$ python -q
>>> import numpy as np
>>> np.set_printoptions(precision=3, suppress=True, linewidth=140)
>>> def rnd(a):
...     return np.round(a, 3) + 0
... 
>>> X = np.loadtxt("run10.csv", delimiter=",")
>>> X
array([[ 0.,  2.,  2., -1.,  3., -2.,  2.,  1., -3., -1.],
       [ 0.,  0.,  0.,  3.,  0.,  3., -1., -1.,  3., -1.],
       [ 0.,  0.,  0.,  3., -2.,  0.,  2.,  3., -2., -2.],
       [ 0.,  0.,  0.,  0., -2.,  3.,  2.,  3., -2.,  0.],
       [ 0.,  0.,  0.,  0.,  0.,  0., -3.,  2.,  0.,  0.],
       [ 0.,  0.,  0.,  0.,  0.,  0.,  2.,  1., -2.,  0.],
       [ 0.,  0.,  0.,  0.,  0.,  0.,  0.,  1., -3.,  0.],
       [ 0.,  0.,  0.,  0.,  0.,  0.,  0.,  0., -1.,  3.],
       [ 0.,  0.,  0.,  0.,  0.,  0.,  0.,  0.,  0., -2.],
       [ 0.,  0.,  0.,  0.,  0.,  0.,  0.,  0.,  0.,  0.]])
>>> np.linalg.lstsq(X[:-1].T, X[-1])[2]
np.int32(8)
>>> print(rnd(np.trace(np.linalg.pinv(X) @ X)))
8.0
>>> print(np.abs(np.diag(np.linalg.qr(X)[1])) > 1e-9)
[False False False False False False False False False False]
>>> rnd(np.abs(np.linalg.eigvals(X)).max())
np.float64(0.0)
>>> assert X == X.T
Traceback (most recent call last):
  File "<python-input-9>", line 1, in <module>
    assert X == X.T
           ^^^^^^^^
ValueError: The truth value of an array with more than one element is ambiguous. Use a.any() or a.all()
>>> rnd(np.linalg.matrix_power(X, 2))
array([[  0.,   0.,   0.,  12.,  -2.,   3., -13.,   7.,   1.,   3.],
       [  0.,   0.,   0.,   0.,  -6.,   9.,  12.,  11.,  -8.,  -9.],
       [  0.,   0.,   0.,   0.,  -6.,   9.,  12.,   7., -15.,  13.],
       [  0.,   0.,   0.,   0.,   0.,   0.,  12.,   1., -15.,  13.],
       [  0.,   0.,   0.,   0.,   0.,   0.,   0.,  -3.,   7.,   6.],
       [  0.,   0.,   0.,   0.,   0.,   0.,   0.,   2.,  -7.,   7.],
       [  0.,   0.,   0.,   0.,   0.,   0.,   0.,   0.,  -1.,   9.],
       [  0.,   0.,   0.,   0.,   0.,   0.,   0.,   0.,   0.,   2.],
       [  0.,   0.,   0.,   0.,   0.,   0.,   0.,   0.,   0.,   0.],
       [  0.,   0.,   0.,   0.,   0.,   0.,   0.,   0.,   0.,   0.]])
>>> rnd(np.sort(np.abs(np.linalg.eigvals(X))))
array([0., 0., 0., 0., 0., 0., 0., 0., 0., 0.])
>>> print((X - X.T) / 2)
[[ 0.   1.   1.  -0.5  1.5 -1.   1.   0.5 -1.5 -0.5]
 [-1.   0.   0.   1.5  0.   1.5 -0.5 -0.5  1.5 -0.5]
 [-1.   0.   0.   1.5 -1.   0.   1.   1.5 -1.  -1. ]
 [ 0.5 -1.5 -1.5  0.  -1.   1.5  1.   1.5 -1.   0. ]
 [-1.5  0.   1.   1.   0.   0.  -1.5  1.   0.   0. ]
 [ 1.  -1.5  0.  -1.5  0.   0.   1.   0.5 -1.   0. ]
 [-1.   0.5 -1.  -1.   1.5 -1.   0.   0.5 -1.5  0. ]
 [-0.5  0.5 -1.5 -1.5 -1.  -0.5 -0.5  0.  -0.5  1.5]
 [ 1.5 -1.5  1.   1.   0.   1.   1.5  0.5  0.  -1. ]
 [ 0.5  0.5  1.   0.   0.   0.   0.  -1.5  1.   0. ]]
>>> print(X @ X)
[[  0.   0.   0.  12.  -2.   3. -13.   7.   1.   3.]
 [  0.   0.   0.   0.  -6.   9.  12.  11.  -8.  -9.]
 [  0.   0.   0.   0.  -6.   9.  12.   7. -15.  13.]
 [  0.   0.   0.   0.   0.   0.  12.   1. -15.  13.]
 [  0.   0.   0.   0.   0.   0.   0.  -3.   7.   6.]
 [  0.   0.   0.   0.   0.   0.   0.   2.  -7.   7.]
 [  0.   0.   0.   0.   0.   0.   0.   0.  -1.   9.]
 [  0.   0.   0.   0.   0.   0.   0.   0.   0.   2.]
 [  0.   0.   0.   0.   0.   0.   0.   0.   0.   0.]
 [  0.   0.   0.   0.   0.   0.   0.   0.   0.   0.]]
>>> rnd(np.linalg.det(X))
np.float64(0.0)
>>> U, sv, vt = np.linalg.svd(X)
>>> rnd(sv)
array([8.538, 7.037, 4.731, 3.789, 2.908, 2.599, 1.555, 0.453, 0.   , 0.   ])
>>> Y = U[:, :8] @ np.diag(sv[:8]) @ vt[:8]
>>> rnd(Y)
array([[ 0.,  2.,  2., -1.,  3., -2.,  2.,  1., -3., -1.],
       [ 0.,  0.,  0.,  3.,  0.,  3., -1., -1.,  3., -1.],
       [ 0.,  0.,  0.,  3., -2.,  0.,  2.,  3., -2., -2.],
       [ 0.,  0.,  0.,  0., -2.,  3.,  2.,  3., -2.,  0.],
       [ 0.,  0.,  0.,  0.,  0.,  0., -3.,  2.,  0.,  0.],
       [ 0.,  0.,  0.,  0.,  0.,  0.,  2.,  1., -2.,  0.],
       [ 0.,  0.,  0.,  0.,  0.,  0.,  0.,  1., -3.,  0.],
       [ 0.,  0.,  0.,  0.,  0.,  0.,  0.,  0., -1.,  3.],
       [ 0.,  0.,  0.,  0.,  0.,  0.,  0.,  0.,  0., -2.],
       [ 0.,  0.,  0.,  0.,  0.,  0.,  0.,  0.,  0.,  0.]])
>>> [int(np.linalg.matrix_rank(np.linalg.matrix_power(X, p))) for p in range(1, 11)]
[8, 6, 5, 4, 3, 2, 1, 0, 0, 0]
>>> rnd(np.sort(np.linalg.eigvals(X)))
array([0., 0., 0., 0., 0., 0., 0., 0., 0., 0.])
>>> U, sv, vt = np.linalg.svd(X)
>>> vecs = vt[:(sv > 1e-8).sum()]
>>> rng = np.random.default_rng(47)
>>> vec = X[4] + 2 * X[0] + rng.integers(2) * np.eye(10)[1]
>>> vec
array([ 0.,  4.,  4., -2.,  6., -4.,  1.,  4., -6., -2.])
>>> np.allclose(vecs.T @ vecs @ vec, vec)
True
>>> rnd(np.diag(vecs.T @ vecs))
array([0. , 0.5, 0.5, 1. , 1. , 1. , 1. , 1. , 1. , 1. ])
>>> np.linalg.matrix_rank(np.vstack([X, vec]))
np.int64(8)
>>> F = np.diag(np.array([0, 0, 0, 1, -2, 0, 2, 0, -1, -1]))
>>> print(F)
[[ 0  0  0  0  0  0  0  0  0  0]
 [ 0  0  0  0  0  0  0  0  0  0]
 [ 0  0  0  0  0  0  0  0  0  0]
 [ 0  0  0  1  0  0  0  0  0  0]
 [ 0  0  0  0 -2  0  0  0  0  0]
 [ 0  0  0  0  0  0  0  0  0  0]
 [ 0  0  0  0  0  0  2  0  0  0]
 [ 0  0  0  0  0  0  0  0  0  0]
 [ 0  0  0  0  0  0  0  0 -1  0]
 [ 0  0  0  0  0  0  0  0  0 -1]]
>>> ev, vecs = np.linalg.eigh(F)
>>> print(vecs.T @ F @ vecs)
[[-2.  0.  0.  0.  0.  0.  0.  0.  0.  0.]
 [ 0. -1.  0.  0.  0.  0.  0.  0.  0.  0.]
 [ 0.  0. -1.  0.  0.  0.  0.  0.  0.  0.]
 [ 0.  0.  0.  0.  0.  0.  0.  0.  0.  0.]
 [ 0.  0.  0.  0.  0.  0.  0.  0.  0.  0.]
 [ 0.  0.  0.  0.  0.  0.  0.  0.  0.  0.]
 [ 0.  0.  0.  0.  0.  0.  0.  0.  0.  0.]
 [ 0.  0.  0.  0.  0.  0.  0.  0.  0.  0.]
 [ 0.  0.  0.  0.  0.  0.  0.  0.  1.  0.]
 [ 0.  0.  0.  0.  0.  0.  0.  0.  0.  2.]]
>>> vecs.T @ vecs
array([[1., 0., 0., 0., 0., 0., 0., 0., 0., 0.],
       [0., 1., 0., 0., 0., 0., 0., 0., 0., 0.],
       [0., 0., 1., 0., 0., 0., 0., 0., 0., 0.],
       [0., 0., 0., 1., 0., 0., 0., 0., 0., 0.],
       [0., 0., 0., 0., 1., 0., 0., 0., 0., 0.],
       [0., 0., 0., 0., 0., 1., 0., 0., 0., 0.],
       [0., 0., 0., 0., 0., 0., 1., 0., 0., 0.],
       [0., 0., 0., 0., 0., 0., 0., 1., 0., 0.],
       [0., 0., 0., 0., 0., 0., 0., 0., 1., 0.],
       [0., 0., 0., 0., 0., 0., 0., 0., 0., 1.]])
>>> rnd(np.linalg.eigvalsh(F + -1 * np.eye(10)))
array([-3., -2., -2., -1., -1., -1., -1., -1.,  0.,  1.])
>>> print(np.abs(vecs[:, -1]).round(6).argmax())
6
>>> print(ev.sum(), np.trace(F))
-1.0 -1
